$ ipython --no-banner

In [1]: import numpy as np

In [2]: np.set_printoptions(precision=2, suppress=True, linewidth=200)

In [3]: X = np.load("sample5.npy")

In [4]: print(X)
[[ 2.01 -2.22 -0.14]
 [-0.05 -2.24 -2.  ]
 [-0.59  1.89  2.25]
 [ 2.07 -0.59 -2.09]
 [ 1.21  2.37  1.38]
 [ 0.4  -2.09  2.11]
 [ 1.49 -2.48 -0.79]
 [ 3.   -0.02 -0.02]
 [ 2.98 -0.12 -0.29]
 [-1.36 -1.69  2.07]
 [ 1.97 -0.78 -2.12]]

In [5]: Xc = X - X.mean(axis=0)

In [6]: evecs = np.linalg.svd(Xc)[2][:1]

In [7]: other = Xc - Xc @ evecs.T @ evecs

In [8]: np.diag(evecs.T @ evecs)
Out[8]: array([0.18, 0.22, 0.6 ])

In [9]: other.std(axis=0)
Out[9]: array([1.08, 1.3 , 0.61])

In [10]: round(np.linalg.norm(other) / np.linalg.norm(Xc), 2)
Out[10]: np.float64(0.68)

In [11]: P = X @ np.linalg.solve(X.T @ X, X.T)

In [12]: np.allclose(P @ P, P)
Out[12]: True

In [13]: P @ X[:, 2]
Out[13]: array([-0.14, -2.  ,  2.25, -2.09,  1.38,  2.11, -0.79, -0.02, -0.29,  2.07, -2.12])

In [14]: np.round(np.linalg.eigvalsh(P), 2) + 0
Out[14]: array([0., 0., 0., 0., 0., 0., 0., 0., 1., 1., 1.])

In [15]: x = np.array([-1, -3, -3])

In [16]: target = X @ x

In [17]: print(target)
[  5.07  12.77 -11.83   5.97 -12.46  -0.46   8.32  -2.88  -1.75   0.22   6.73]

In [18]: rng = np.random.default_rng(433329)

In [19]: target = target + 0.1 * rng.normal(size=11)

In [20]: target
Out[20]: array([  5.24,  12.83, -12.  ,   6.05, -12.55,  -0.44,   8.3 ,  -3.02,  -1.54,   0.14,   6.77])

In [21]: beta, *_ = np.linalg.lstsq(X, target)

In [22]: beta
Out[22]: array([-0.99, -3.02, -3.03])

In [23]: np.round(X.T @ (target - X @ beta), 2) + 0
Out[23]: array([0., 0., 0.])

In [24]: round(float(np.linalg.norm(target - X @ beta)), 2)
Out[24]: 0.31

In [25]: x = np.array([0, 0, 5])

In [26]: target = X @ x

In [27]: beta, lr = np.zeros(3), 1 / np.linalg.norm(X, 2) ** 2

In [28]: for i in range(250):
    ...:     beta -= lr * X.T @ (X @ beta - target)
    ...:     if i % 50 == 0: print(i, round(np.linalg.norm(X @ beta - target), 2))
    ...: 
0 11.7
50 0.0
100 0.0
150 0.0
200 0.0

In [29]: print(round(float(np.linalg.cond(X)), 2))
1.67

In [30]: Xc = (X - X.mean(axis=0)) / X.std(axis=0)

In [31]: Xc.std(axis=0)
Out[31]: array([1., 1., 1.])

In [32]: print(np.argwhere(np.abs(Xc) > 2))
[]

In [33]: beta = np.linalg.lstsq(np.delete(Xc, 2, axis=1), Xc[:, 2])[0]

In [34]: print(beta)
[-0.55  0.37]

In [35]: F = np.load("dump.npy")

In [36]: F
Out[36]: 
array([[ 0.7,  0.7, -0.2, -1.1,  1.5],
       [-0.2, -0.1,  1.4,  0. ,  0.2],
       [-0.3, -1.8, -0.6,  0.7,  0.8]])

In [37]: round(float(np.linalg.norm(F, 1)), 2), np.round(np.linalg.norm(F, np.inf), 2)
Out[37]: (2.6, np.float64(4.2))

In [38]: round(F[2] @ F[1], 2)
Out[38]: np.float64(-0.44)

In [39]: print(np.linalg.norm(F, axis=0))
[0.79 1.93 1.54 1.3  1.71]

In [40]: round(float(np.linalg.norm(F) ** 2 / np.linalg.norm(F, 2) ** 2), 2)
Out[40]: 2.03

In [41]: np.round(np.linalg.norm(F, 2), 2)
Out[41]: np.float64(2.37)

In [42]: print(np.linalg.norm(F, axis=1))
[2.12 1.43 2.2 ]

In [43]: other = F + rng.integers(-2, 3, (3, 2)) @ rng.integers(-2, 3, (2, 5))

In [44]: other
Out[44]: 
array([[-2.3,  6.7, -2.2,  0.9,  2.5],
       [-1.2,  1.9, -4.6,  6. , -0.8],
       [-3.3,  4.2, -2.6,  2.7,  1.8]])

In [45]: other - F
Out[45]: 
array([[-3.,  6., -2.,  2.,  1.],
       [-1.,  2., -6.,  6., -1.],
       [-3.,  6., -2.,  2.,  1.]])

In [46]: np.abs(other - F).sum(axis=1)
Out[46]: array([14., 16., 14.])

In [47]: A = np.array([[5.0, 2.0], [2.0, 8.0]])

In [48]: f = np.array([3, 3])

In [49]: print(np.array([np.convolve(row, f, "same") for row in A]))
[[15. 21.]
 [ 6. 30.]]

In [50]: other = np.array([[3, 3, 0], [0, 3, 1]])

In [51]: C = np.kron(other, A)

In [52]: np.round(np.linalg.norm(C, 2), 2), np.round(np.linalg.norm(other, 2) * np.linalg.norm(A, 2), 2)
Out[52]: (np.float64(43.95), np.float64(43.95))

In [53]: print(C)
[[15.  6. 15.  6.  0.  0.]
 [ 6. 24.  6. 24.  0.  0.]
 [ 0.  0. 15.  6.  5.  2.]
 [ 0.  0.  6. 24.  2.  8.]]

In [54]: w, evecs = np.linalg.eigh(A)

In [55]: print(w)
[4. 9.]

In [56]: (w > 1e-8).sum(), (w < -1e-8).sum()
Out[56]: (np.int64(2), np.int64(0))

In [57]: np.abs(evecs[:, -1]).round(6).argmax()
Out[57]: np.int64(1)

In [58]: np.round(evecs.T @ A @ evecs, 2) + 0
Out[58]: 
array([[4., 0.],
       [0., 9.]])

In [59]: evecs @ np.diag(w) @ evecs.T
Out[59]: 
array([[5., 2.],
       [2., 8.]])

In [60]: print(np.unique(w.round(6) + 0, return_counts=True)[1])
[1 1]

In [61]: np.linalg.eigvalsh(A + 2 * np.eye(2))
Out[61]: array([ 6., 11.])

In [62]: np.round(evecs.T @ evecs, 2) + 0
Out[62]: 
array([[1., 0.],
       [0., 1.]])

In [63]: labels = rng.permutation(3)

In [64]: other = X[:, labels] * rng.choice([-1, 1], 3)

In [65]: print(other)
[[-2.01 -2.22  0.14]
 [ 0.05 -2.24  2.  ]
 [ 0.59  1.89 -2.25]
 [-2.07 -0.59  2.09]
 [-1.21  2.37 -1.38]
 [-0.4  -2.09 -2.11]
 [-1.49 -2.48  0.79]
 [-3.   -0.02  0.02]
 [-2.98 -0.12  0.29]
 [ 1.36 -1.69 -2.07]
 [-1.97 -0.78  2.12]]

In [66]: U, _, Vh = np.linalg.svd(X.T @ other)

In [67]: print(np.round(U @ Vh, 2) + 0)
[[-1.  0.  0.]
 [ 0.  1.  0.]
 [ 0.  0. -1.]]
